$ ipython --no-banner

In [1]: import numpy as np

In [2]: from numpy import linalg as LA

In [3]: np.set_printoptions(suppress=True, linewidth=160)

In [4]: m1 = np.loadtxt("dump.csv", delimiter=",")

In [5]: m1
Out[5]: 
array([[0., 2., 1., 3., 0., 3., 3., 1., 3., 0., 1.],
       [2., 0., 0., 0., 0., 0., 0., 0., 0., 0., 0.],
       [1., 0., 0., 0., 0., 0., 0., 0., 0., 0., 0.],
       [3., 0., 0., 0., 0., 0., 0., 0., 0., 0., 0.],
       [0., 0., 0., 0., 0., 0., 0., 0., 0., 0., 0.],
       [3., 0., 0., 0., 0., 0., 0., 0., 0., 0., 0.],
       [3., 0., 0., 0., 0., 0., 0., 0., 0., 0., 0.],
       [1., 0., 0., 0., 0., 0., 0., 0., 0., 0., 0.],
       [3., 0., 0., 0., 0., 0., 0., 0., 0., 0., 0.],
       [0., 0., 0., 0., 0., 0., 0., 0., 0., 0., 0.],
       [1., 0., 0., 0., 0., 0., 0., 0., 0., 0., 0.]])

In [6]: # symmetric, so the eigenvalues are real

In [7]: w, V = LA.eigh(m1)

In [8]: x = np.array([0, 2, -2, 2, -1, 2, 3, 3, 2, -3, 0])

In [9]: np.round(V * np.maximum(w, 0) @ V.T, 4)
Out[9]: 
array([[3.2787, 1.    , 0.5   , 1.5   , 0.    , 1.5   , 1.5   , 0.5   , 1.5   , 0.    , 0.5   ],
       [1.    , 0.305 , 0.1525, 0.4575, 0.    , 0.4575, 0.4575, 0.1525, 0.4575, 0.    , 0.1525],
       [0.5   , 0.1525, 0.0762, 0.2287, 0.    , 0.2287, 0.2287, 0.0762, 0.2287, 0.    , 0.0762],
       [1.5   , 0.4575, 0.2287, 0.6862, 0.    , 0.6862, 0.6862, 0.2287, 0.6862, 0.    , 0.2287],
       [0.    , 0.    , 0.    , 0.    , 0.    , 0.    , 0.    , 0.    , 0.    , 0.    , 0.    ],
       [1.5   , 0.4575, 0.2287, 0.6862, 0.    , 0.6862, 0.6862, 0.2287, 0.6862, 0.    , 0.2287],
       [1.5   , 0.4575, 0.2287, 0.6862, 0.    , 0.6862, 0.6862, 0.2287, 0.6862, 0.    , 0.2287],
       [0.5   , 0.1525, 0.0762, 0.2287, 0.    , 0.2287, 0.2287, 0.0762, 0.2287, 0.    , 0.0762],
       [1.5   , 0.4575, 0.2287, 0.6862, 0.    , 0.6862, 0.6862, 0.2287, 0.6862, 0.    , 0.2287],
       [0.    , 0.    , 0.    , 0.    , 0.    , 0.    , 0.    , 0.    , 0.    , 0.    , 0.    ],
       [0.5   , 0.1525, 0.0762, 0.2287, 0.    , 0.2287, 0.2287, 0.0762, 0.2287, 0.    , 0.0762]])

In [10]: np.round(V * np.abs(w) @ V.T, 4) + 0
Out[10]: 
array([[6.5574, 0.    , 0.    , 0.    , 0.    , 0.    , 0.    , 0.    , 0.    , 0.    , 0.    ],
       [0.    , 0.61  , 0.305 , 0.915 , 0.    , 0.915 , 0.915 , 0.305 , 0.915 , 0.    , 0.305 ],
       [0.    , 0.305 , 0.1525, 0.4575, 0.    , 0.4575, 0.4575, 0.1525, 0.4575, 0.    , 0.1525],
       [0.    , 0.915 , 0.4575, 1.3725, 0.    , 1.3725, 1.3725, 0.4575, 1.3725, 0.    , 0.4575],
       [0.    , 0.    , 0.    , 0.    , 0.    , 0.    , 0.    , 0.    , 0.    , 0.    , 0.    ],
       [0.    , 0.915 , 0.4575, 1.3725, 0.    , 1.3725, 1.3725, 0.4575, 1.3725, 0.    , 0.4575],
       [0.    , 0.915 , 0.4575, 1.3725, 0.    , 1.3725, 1.3725, 0.4575, 1.3725, 0.    , 0.4575],
       [0.    , 0.305 , 0.1525, 0.4575, 0.    , 0.4575, 0.4575, 0.1525, 0.4575, 0.    , 0.1525],
       [0.    , 0.915 , 0.4575, 1.3725, 0.    , 1.3725, 1.3725, 0.4575, 1.3725, 0.    , 0.4575],
       [0.    , 0.    , 0.    , 0.    , 0.    , 0.    , 0.    , 0.    , 0.    , 0.    , 0.    ],
       [0.    , 0.305 , 0.1525, 0.4575, 0.    , 0.4575, 0.4575, 0.1525, 0.4575, 0.    , 0.1525]])

In [11]: np.abs(m1).sum(axis=1).max(), np.round(np.abs(w).max(), 4)
Out[11]: (np.float64(17.0), np.float64(6.5574))

In [12]: np.round(LA.eigvalsh(m1[1:, 1:]), 4)
Out[12]: array([0., 0., 0., 0., 0., 0., 0., 0., 0., 0.])

In [13]: np.argsort(-LA.norm(m1, axis=0).round(6), kind="stable")[:3]
Out[13]: array([0, 3, 5])

In [14]: LA.matrix_rank(m1, rtol=0.1)
Out[14]: np.int64(2)

In [15]: LA.cond(m1) > 100
Out[15]: np.True_

In [16]: np.round(np.sort(LA.eigvals(m1).real), 4)
Out[16]: array([-6.5574,  0.    ,  0.    ,  0.    ,  0.    ,  0.    ,  0.    ,  0.    ,  0.    ,  0.    ,  6.5574])

In [17]: (m1 != 0).astype(int)
Out[17]: 
array([[0, 1, 1, 1, 0, 1, 1, 1, 1, 0, 1],
       [1, 0, 0, 0, 0, 0, 0, 0, 0, 0, 0],
       [1, 0, 0, 0, 0, 0, 0, 0, 0, 0, 0],
       [1, 0, 0, 0, 0, 0, 0, 0, 0, 0, 0],
       [0, 0, 0, 0, 0, 0, 0, 0, 0, 0, 0],
       [1, 0, 0, 0, 0, 0, 0, 0, 0, 0, 0],
       [1, 0, 0, 0, 0, 0, 0, 0, 0, 0, 0],
       [1, 0, 0, 0, 0, 0, 0, 0, 0, 0, 0],
       [1, 0, 0, 0, 0, 0, 0, 0, 0, 0, 0],
       [0, 0, 0, 0, 0, 0, 0, 0, 0, 0, 0],
       [1, 0, 0, 0, 0, 0, 0, 0, 0, 0, 0]])

In [18]: x = np.array([0, 2, 2, -2, 1, 1, 0, -1, 1, -2, 2])

In [19]: h1 = np.maximum(m1 @ x, 0)

In [20]: np.maximum(m1 @ (3 * x), 0)
Out[20]: array([21.,  0.,  0.,  0.,  0.,  0.,  0.,  0.,  0.,  0.,  0.])

In [21]: np.round(np.tanh(m1 @ x), 4)
Out[21]: array([1., 0., 0., 0., 0., 0., 0., 0., 0., 0., 0.])

In [22]: np.flatnonzero(h1 > 1e-9)
Out[22]: array([0])

In [23]: h1
Out[23]: array([7., 0., 0., 0., 0., 0., 0., 0., 0., 0., 0.])

In [24]: np.maximum(m1 @ x, 0) - np.maximum(-m1 @ x, 0)
Out[24]: array([7., 0., 0., 0., 0., 0., 0., 0., 0., 0., 0.])

In [25]: M = np.loadtxt("block8.csv", delimiter=",")

In [26]: M
Out[26]: 
array([[ 3.,  2.,  0., -3.,  3.,  1.,  0., -1., -3.],
       [ 2.,  3.,  2.,  0., -3.,  3.,  1.,  0., -1.],
       [ 0.,  2.,  3.,  2.,  0., -3.,  3.,  1.,  0.],
       [-3.,  0.,  2.,  3.,  2.,  0., -3.,  3.,  1.],
       [ 3., -3.,  0.,  2.,  3.,  2.,  0., -3.,  3.],
       [ 1.,  3., -3.,  0.,  2.,  3.,  2.,  0., -3.],
       [ 0.,  1.,  3., -3.,  0.,  2.,  3.,  2.,  0.],
       [-1.,  0.,  1.,  3., -3.,  0.,  2.,  3.,  2.],
       [-3., -1.,  0.,  1.,  3., -3.,  0.,  2.,  3.]])

In [27]: w, V = LA.eigh(M)

In [28]: x = np.array([2, 0, 1, 2, 3, 3, 1, 1, 3])

In [29]: np.round(LA.eigvalsh(M[1:, 1:]), 4)
Out[29]: array([-5.5806, -4.5899,  1.21  ,  3.5508,  5.2454,  5.5963,  8.7835,  9.7844])

In [30]: B = np.array([[7, 0],
    ...:     [1, 2],
    ...:     [3, 5],
    ...:     [9, 4],
    ...:     [5, 6],
    ...:     [5, 8],
    ...:     [2, 3],
    ...:     [2, 9],
    ...:     [3, 6]])

In [31]: np.einsum("ij,ij->i", M, M)
Out[31]: array([42., 37., 36., 45., 53., 45., 36., 37., 42.])

In [32]: np.vstack([M, B.T]).shape
Out[32]: (11, 9)

In [33]: np.einsum("ik,kj->ji", M, B)
Out[33]: 
array([[ 5., 22., 22., 25., 64., 21.,  3., 24.,  0.],
       [-9., 19., 21., 58., 27., 15., 48., 44., 32.]])

In [34]: np.einsum("ij->j", M)
Out[34]: array([2., 7., 8., 5., 7., 5., 8., 7., 2.])

In [35]: np.einsum("ik,kj->ij", M, B)
Out[35]: 
array([[ 5., -9.],
       [22., 19.],
       [22., 21.],
       [25., 58.],
       [64., 27.],
       [21., 15.],
       [ 3., 48.],
       [24., 44.],
       [ 0., 32.]])

In [36]: LA.matrix_rank(np.vstack([M, B.T]))
Out[36]: np.int64(9)

In [37]: np.round(LA.norm(M, axis=1), 4)
Out[37]: array([6.4807, 6.0828, 6.    , 6.7082, 7.2801, 6.7082, 6.    , 6.0828, 6.4807])

In [38]: round(float(LA.norm(M, "nuc")), 4)
Out[38]: 50.4093

In [39]: np.round(LA.norm(M, 2), 4)
Out[39]: np.float64(11.4681)

In [40]: LA.norm(M, axis=1).argmax()
Out[40]: np.int64(4)

In [41]: np.round(LA.eigvalsh(M).min(), 4)
Out[41]: np.float64(-6.8407)

In [42]: [round(float(LA.det(M[:i, :i])), 2) + 0 for i in range(1, 10)]
Out[42]: [3.0, 5.0, 3.0, -8.0, -75.0, 12663.0, 110808.0, 277641.0, 693105.0]

In [43]: K = np.array([[0, 0, 0], [0, 2, 0], [0, 0, 0]])

In [44]: (K + K.T) / 2
Out[44]: 
array([[0., 0., 0.],
       [0., 2., 0.],
       [0., 0., 0.]])

In [45]: np.round(np.sort(np.abs(LA.eigvals(K))), 4)
Out[45]: array([0., 0., 2.])

In [46]: np.allclose(K @ K.T, K.T @ K)
Out[46]: True

In [47]: round(float(np.abs(LA.eigvals(K)).max()), 4)
Out[47]: 2.0

In [48]: K @ K
Out[48]: 
array([[0, 0, 0],
       [0, 4, 0],
       [0, 0, 0]])

In [49]: [int(LA.matrix_rank(LA.matrix_power(K, p))) for p in range(1, 4)]
Out[49]: [1, 1, 1]

In [50]: np.prod(np.diag(K)), round(float(LA.det(K)), 4)
Out[50]: (np.int64(0), 0.0)

In [51]: np.round(np.sort(LA.eigvals(K)), 4)
Out[51]: array([0., 0., 2.])

In [52]: w, V = LA.eigh(K)

In [53]: x = np.array([-3, 2, -3])

In [54]: np.round(LA.eigvalsh(K[1:, 1:]), 4)
Out[54]: array([0., 2.])

In [55]: t3 = np.stack([K, 4 * K, K[::-1]])

In [56]: t3.sum(axis=0)
Out[56]: 
array([[ 0,  0,  0],
       [ 0, 12,  0],
       [ 0,  0,  0]])

In [57]: LA.matrix_rank(t3.reshape(3, -1))
Out[57]: np.int64(1)

In [58]: np.einsum("bij,cij->bc", t3, t3)
Out[58]: 
array([[ 4, 16,  4],
       [16, 64, 16],
       [ 4, 16,  4]])

In [59]: LA.matrix_rank(t3)
Out[59]: array([1, 1, 1])

In [60]: np.allclose(K[:-1].T @ LA.lstsq(K[:-1].T, K[-1])[0], K[-1])
Out[60]: True

In [61]: np.unique(K.round(6), axis=0).shape
Out[61]: (2, 3)

In [62]: LA.lstsq(K[:-1].T, K[-1])[2]
Out[62]: np.int32(1)
